>>> import numpy as np
>>> np.set_printoptions(precision=3, suppress=True, linewidth=120, sign=" ")
>>> X = np.load("test8.npy")
>>> X
array([[ -7.514,   1.085,   0.413,   0.098,   0.345,   4.168],
       [ -8.34 ,  11.852,   3.109,  -0.361,  -1.295,   1.627],
       [-11.213,  -1.188,   1.884,  -6.627,   0.625,   0.475],
       [ -8.774,  -2.56 ,   2.024,  -0.064,  -0.417,  -3.894],
       [ -4.532,   1.352,  -6.453,   0.898,  -0.572,  -4.741],
       [ 11.918,  -4.353,   0.217,   0.696,  -0.577,   1.704],
       [  2.214,  -1.129,   7.042,  -0.356,   1.73 ,  -7.176],
       [  3.666,  -7.676,   3.243,   0.959,  -9.723,   2.404],
       [  1.756,   2.779,  -0.54 ,  -1.499,  -6.322,  -1.123],
       [ -3.318,   0.265,   2.409,   1.376,   4.287,  -2.169],
       [  1.06 ,   0.699,  -1.933,  -4.983,   1.353,  -1.007],
       [ 10.728,  -0.842,   3.35 ,   2.626,  -0.591,  -2.737],
       [ -3.076,  -1.132,  -0.12 ,  -2.207,   0.793,  -2.746],
       [ -5.827,  -0.613,  -3.135,  -4.44 ,   3.146,  -3.21 ],
       [  0.402,  -2.012,  -3.088,  -1.227,  -2.061,   4.322],
       [ -7.906,   0.481,   2.308,   1.629,   4.207,  -9.728],
       [ -4.246,   0.825,   4.232,  -5.742,  -7.646,   9.595],
       [ -3.734,   3.882,   3.964,   1.741,  -0.592,  -9.7  ],
       [  2.616,  -1.115,  -0.575,  -4.181,  -2.18 ,   1.287],
       [  0.718,  -4.484,   0.141,  -0.174,   6.355,  -4.511],
       [ -2.941,  -1.288,  -1.638,  -0.714,  -4.593,  -1.588],
       [ -5.317,   1.193,  -3.409,   2.917,   1.042,   5.982],
       [  5.063,   2.694,  -3.628,   1.574,   1.751,  -1.973],
       [  3.366,   2.258,   3.89 ,  -4.476,  -2.738,   4.255],
       [  8.149,   0.965,   1.491,  -5.831,  -3.51 ,  -1.953],
       [ -2.548,   2.084,   3.288,  -4.257,   1.435,   5.487],
       [ 10.892,   6.413,  -1.741,  -2.787,   1.195,  -3.406],
       [ -0.487,   6.815,  -2.231,  -0.305,   1.144,  -0.545],
       [  1.294,  -1.088,   3.736,   0.043,  -2.168,  -4.554],
       [ -3.821,   2.441,  -2.026,  -2.659,   3.992,   2.   ]])
>>> hat = X @ np.linalg.solve(X.T @ X, X.T)
>>> hat @ X[:, 5]
array([ 4.168,  1.627,  0.475, -3.894, -4.741,  1.704, -7.176,  2.404, -1.123, -2.169, -1.007, -2.737, -2.746, -3.21 ,
        4.322, -9.728,  9.595, -9.7  ,  1.287, -4.511, -1.588,  5.982, -1.973,  4.255, -1.953,  5.487, -3.406, -0.545,
       -4.554,  2.   ])
>>> np.linalg.matrix_rank(np.eye(30) - hat)
np.int64(24)
>>> q, Rm = np.linalg.qr(X)
>>> round(abs(Rm[0, 0]), 3), round(np.linalg.norm(X[:, 0]), 3)
(np.float64(32.67), np.float64(32.67))
>>> round(float(np.trace(q @ q.T)), 3)
6.0
>>> mat = np.array([[-2.0, 1.0, 1.0, 1.0, 1.0],
...     [1.0, -2.0, 1.0, 1.0, 1.0],
...     [1.0, 1.0, -2.0, 1.0, 1.0],
...     [1.0, 1.0, 1.0, -2.0, 1.0],
...     [1.0, 1.0, 1.0, 1.0, -2.0]])
>>> vec = np.array([0, 3, 0, 0, 0])
>>> target = mat @ vec
>>> b, lr = np.zeros(5), 1 / np.linalg.norm(mat, 2) ** 2
>>> for i in range(30):
...     b -= lr * mat.T @ (mat @ b - target)
...     if i % 5 == 0: print(i, round(np.linalg.norm(mat @ b - target), 3))
... 
0 1.491
5 0.079
10 0.004
15 0.0
20 0.0
25 0.0
>>> np.round(np.linalg.cond(mat), 3)
np.float64(1.5)
>>> b.round(3) + 0
array([ 0.,  3.,  0.,  0.,  0.])
>>> M2 = np.array([[1, 5, 0], [3, 4, 5], [2, 5, 1], [0, 1, 2], [3, 1, 1]])
>>> np.einsum("ij,ij->i", mat, mat)
array([ 8.,  8.,  8.,  8.,  8.])
>>> np.vstack([mat, M2.T]).shape
(8, 5)
>>> np.linalg.matrix_rank(mat @ M2)
np.int64(3)
>>> round(float(np.linalg.eigvalsh(mat).min()), 3)
-3.0
>>> M2 = mat[0, 0] * mat[1:] - np.outer(mat[1:, 0], mat[0])
>>> M2
array([[ 0.,  3., -3., -3., -3.],
       [ 0., -3.,  3., -3., -3.],
       [ 0., -3., -3.,  3., -3.],
       [ 0., -3., -3., -3.,  3.]])
>>> mat[:, 0] / mat[0, 0]
array([ 1. , -0.5, -0.5, -0.5, -0.5])
>>> np.linalg.matrix_rank(M2), np.linalg.matrix_rank(mat)
(np.int64(4), np.int64(5))
>>> q, evecs = np.linalg.qr(mat[:, :2])[0], np.linalg.qr(mat[:, 2:])[0]
>>> sv = np.linalg.svd(q.T @ evecs, compute_uv=False)
>>> np.degrees(np.arccos(sv.clip(0, 1)))
array([ 67.792,  90.   ])
>>> round(np.linalg.norm(q @ q.T - evecs @ evecs.T, 2), 3)
np.float64(1.0)
>>> feats = np.array([[0, 1, 1, 2], [0, 3, 1, -1], [-2, -2, -2, -1], [1, 1, 2, 3]])
>>> feats
array([[ 0,  1,  1,  2],
       [ 0,  3,  1, -1],
       [-2, -2, -2, -1],
       [ 1,  1,  2,  3]])
>>> q, Rm = np.linalg.qr(feats)
>>> np.abs(np.diag(Rm))
array([ 2.236,  3.162,  1.095,  0.516])
>>> q.shape, Rm.shape
((4, 4), (4, 4))
>>> np.round(q.T @ q, 3) + 0
array([[ 1.,  0.,  0.,  0.],
       [ 0.,  1.,  0.,  0.],
       [ 0.,  0.,  1.,  0.],
       [ 0.,  0.,  0.,  1.]])
>>> np.round(abs(Rm[0, 0]), 3), round(float(np.linalg.norm(feats[:, 0])), 3)
(np.float64(2.236), 2.236)
>>> round(float(np.trace(q @ q.T)), 3)
4.0
>>> m1 = np.load("run0.npy")
>>> m1
array([[ 0,  6,  3,  0,  6],
       [-6,  0,  2, -4,  3],
       [-3, -2,  0, -4, -2],
       [ 0,  4,  4,  0, -3],
       [-6, -3,  2,  3,  0]])
>>> vec = np.array([0, 3, -2, 4, -4])
>>> np.round(np.linalg.svd(m1, compute_uv=False), 3) + 0
array([ 10.115,  10.115,   6.058,   6.058,   0.   ])
>>> q = np.linalg.solve(np.eye(5) - m1, np.eye(5) + m1)
>>> round(float(np.linalg.det(q)), 3)
1.0
>>> np.round(q @ q.T, 3) + 0
array([[ 1.,  0.,  0.,  0.,  0.],
       [ 0.,  1.,  0.,  0.,  0.],
       [ 0.,  0.,  1.,  0.,  0.],
       [ 0.,  0.,  0.,  1.,  0.],
       [ 0.,  0.,  0.,  0.,  1.]])
>>> Uu, sv, Vt = np.linalg.svd(m1)
>>> sv.round(3) + 0
array([ 10.115,  10.115,   6.058,   6.058,   0.   ])
>>> np.argmax(sv[:-1] / (sv[1:] + 1e-6)) + 1
np.int64(4)
>>> M2 = Uu[:, :4] @ np.diag(sv[:4]) @ Vt[:4]
>>> np.round(np.linalg.norm(m1 - M2, 2), 3), round(float(sv[4]), 3)
(np.float64(0.0), 0.0)
>>> np.round(np.abs(m1 - M2).max(), 3)
np.float64(0.0)
>>> M2.round(3) + 0
array([[ 0.,  6.,  3.,  0.,  6.],
       [-6.,  0.,  2., -4.,  3.],
       [-3., -2.,  0., -4., -2.],
       [ 0.,  4.,  4.,  0., -3.],
       [-6., -3.,  2.,  3.,  0.]])
>>> np.linalg.matrix_rank(m1, rtol=0.05)
np.int64(4)
>>> np.linalg.matrix_rank(M2)
np.int64(4)
>>> M2 = m1 / np.linalg.norm(m1, axis=1, keepdims=True)
>>> G = M2 @ M2.T
>>> np.argwhere(np.triu(np.abs(G) > 0.95, 1))
array([], shape=(0, 2), dtype=int64)
>>> (np.abs(G) > 0.9).astype(int)
array([[ 1,  0,  0,  0,  0],
       [ 0,  1,  0,  0,  0],
       [ 0,  0,  1,  0,  0],
       [ 0,  0,  0,  1,  0],
       [ 0,  0,  0,  0,  1]])
>>> np.linalg.norm(M2, axis=1)
array([ 1.,  1.,  1.,  1.,  1.])
>>> round(np.degrees(np.arccos(np.clip(G[1, 4], -1, 1))), 3)
np.float64(62.869)
>>> np.abs(np.diag(np.linalg.qr(m1)[1])) > 1e-9
array([ True,  True,  True,  True, False])
>>> np.linalg.cond(m1) > 100
np.True_
>>> [round(float(x), 3) for x in np.linalg.svd(m1, compute_uv=False)[:3]]
[10.115, 10.115, 6.058]
>>> np.linalg.matrix_rank(m1, rtol=0.1)
np.int64(4)
>>> rng = np.random.default_rng(190)
>>> arr = np.array([[-3, 3, 3, -3], [-3, -1, -3, 2], [2, -1, -1, 1], [-3, 2, 0, -3]]) * (rng.random((4, 4)) < 0.3)
>>> arr
array([[ 0,  3,  0,  0],
       [ 0,  0,  0,  2],
       [ 0,  0, -1,  0],
       [ 0,  0,  0,  0]])
>>> M2 = np.array([[1, 1], [2, 1], [3, 0], [2, 1]])
>>> np.vstack([arr, M2.T]).shape
(6, 4)
>>> arr @ M2
array([[ 6,  3],
       [ 4,  2],
       [-3,  0],
       [ 0,  0]])
>>> np.einsum("ik,kj->ij", arr, M2)
array([[ 6,  3],
       [ 4,  2],
       [-3,  0],
       [ 0,  0]])
>>> lab = X[:, 5] > np.median(X[:, 5])
>>> f = X[lab].mean(axis=0) - X[~lab].mean(axis=0)
>>> ((X - X.mean(axis=0)) @ f > 0).astype(int)
array([ 1,  1,  1,  0,  0,  0,  0,  1,  1,  0,  0,  0,  0,  0,  1,  0,  1,  0,  1,  0,  1,  1,  0,  1,  0,  1,  0,  1,
        0,  1])
>>> f
array([-1.177,  0.851, -0.218, -1.664, -2.242,  6.981])
>>> (((X - X.mean(axis=0)) @ f > 0) == lab).mean()
np.float64(0.9)
>>> data, _ = np.linalg.qr(np.array([[-0.3, -1.4, 0.3, -2.7, 0.5, -0.7],
...     [1.1, 1.0, 0.8, 1.1, 0.1, 0.0],
...     [0.4, 0.5, 0.3, 1.0, -0.6, 0.5],
...     [-1.3, 1.2, -0.3, -0.1, 1.2, -1.3],
...     [-0.9, -2.4, 0.5, -0.2, 1.1, 1.3],
...     [-1.3, -1.6, -0.1, 1.4, 0.3, 1.5]]))
>>> data
array([[-0.126, -0.378, -0.18 , -0.754,  0.371,  0.32 ],
       [ 0.463,  0.046, -0.747,  0.143, -0.211,  0.401],
       [ 0.168,  0.061, -0.31 ,  0.221,  0.795, -0.437],
       [-0.547,  0.716, -0.358, -0.231, -0.048, -0.061],
       [-0.379, -0.55 , -0.43 ,  0.062, -0.338, -0.501],
       [-0.547, -0.19 , -0.029,  0.552,  0.262,  0.539]])
>>> vec = np.array([2, 3, 2, -1, -2, -2])
>>> target = data @ vec
>>> target
array([-2.373, -0.952, -1.036,  0.789, -1.653, -3.878])
>>> np.linalg.solve(data, target)
array([ 2.,  3.,  2., -1., -2., -2.])
>>> np.round(np.linalg.solve(data, data[:, 5]), 3) + 0
array([ 0.,  0.,  0.,  0.,  0.,  1.])
>>> np.linalg.solve(data, target + data[:, 1])
array([ 2.,  4.,  2., -1., -2., -2.])
>>> E = np.load("arr.npy")
>>> E
array([[-0.985, -0.197,  0.912,  0.273,  0.178, -0.178,  0.974],
       [ 0.985, -0.74 , -0.898,  0.869,  0.264, -0.894, -0.979],
       [-0.735,  0.1  ,  0.523, -0.139,  0.   ,  0.178,  0.691],
       [ 0.996,  0.149, -0.963, -0.207, -0.188,  0.08 , -0.993],
       [ 0.988, -0.922, -0.901,  0.978,  0.478, -0.982, -0.984],
       [ 1.   , -0.422, -0.992,  0.558, -0.01 , -0.675, -0.999],
       [ 0.94 , -0.716, -0.77 ,  0.851,  0.273, -0.872, -0.926],
       [-0.957,  0.848,  0.8  , -0.941, -0.388,  0.951,  0.948],
       [-0.912,  0.956,  0.675, -0.99 , -0.592,  0.992,  0.91 ],
       [-0.961,  0.976,  0.786, -0.996, -0.653,  0.997,  0.959],
       [-0.996, -0.862,  0.968,  0.949,  0.565, -0.935,  0.991],
       [ 1.   , -0.635, -0.995,  0.782,  0.09 , -0.851, -1.   ],
       [ 0.922,  0.664, -0.786, -0.808, -0.363,  0.786, -0.879],
       [ 0.917, -0.501, -0.735,  0.647,  0.149, -0.686, -0.896],
       [-0.31 , -0.922,  0.31 ,  0.978,  0.565, -0.978,  0.159],
       [ 0.986, -0.996, -0.867,  1.   ,  0.811, -1.   , -0.986],
       [-0.658, -0.336,  0.478,  0.454,  0.168, -0.43 ,  0.592],
       [-0.217, -0.8  ,  0.217,  0.912,  0.414, -0.912,  0.11 ],
       [ 0.986,  0.291, -0.915, -0.397, -0.217,  0.31 , -0.975],
       [-0.706,  0.38 ,  0.478, -0.508, -0.119,  0.537,  0.675],
       [-0.945,  0.604,  0.786, -0.753, -0.197,  0.786,  0.929],
       [-0.999,  0.973,  0.972, -0.995, -0.598,  0.997,  0.998],
       [-0.735,  0.1  ,  0.523, -0.139,  0.   ,  0.178,  0.691],
       [-0.38 , -0.964,  0.38 ,  0.993,  0.664, -0.993,  0.197],
       [-0.938,  0.762,  0.762, -0.885, -0.31 ,  0.901,  0.925],
       [ 0.987, -0.572, -0.909,  0.721,  0.149, -0.77 , -0.98 ],
       [-0.915, -0.537,  0.77 ,  0.686,  0.291, -0.653,  0.874],
       [-0.197,  0.885,  0.02 , -0.961, -0.493,  0.963,  0.282],
       [-0.932,  0.05 ,  0.778, -0.07 ,  0.05 ,  0.139,  0.905]])
>>> G = np.cov(E, rowvar=False)
>>> np.polyfit(E[:, 5], E[:, 1], 1)
array([ 0.882,  0.009])
>>> np.argsort(-E.std(axis=0).round(6), kind="stable")
array([ 0,  6,  5,  2,  3,  1,  4])
>>> np.round(np.linalg.eigvalsh(G)[::-1], 3) + 0
array([ 2.845,  1.09 ,  0.017,  0.003,  0.001,  0.   ,  0.   ])
>>> np.median(E, axis=0)
array([-0.38 , -0.197,  0.38 ,  0.273,  0.05 , -0.178,  0.282])
>>> np.argwhere(np.triu(np.abs(np.corrcoef(E.T)) > 0.8, 1))
array([[ 0,  2],
       [ 0,  6],
       [ 1,  3],
       [ 1,  4],
       [ 1,  5],
       [ 2,  6],
       [ 3,  4],
       [ 3,  5],
       [ 4,  5]])
>>> G.shape
(7, 7)
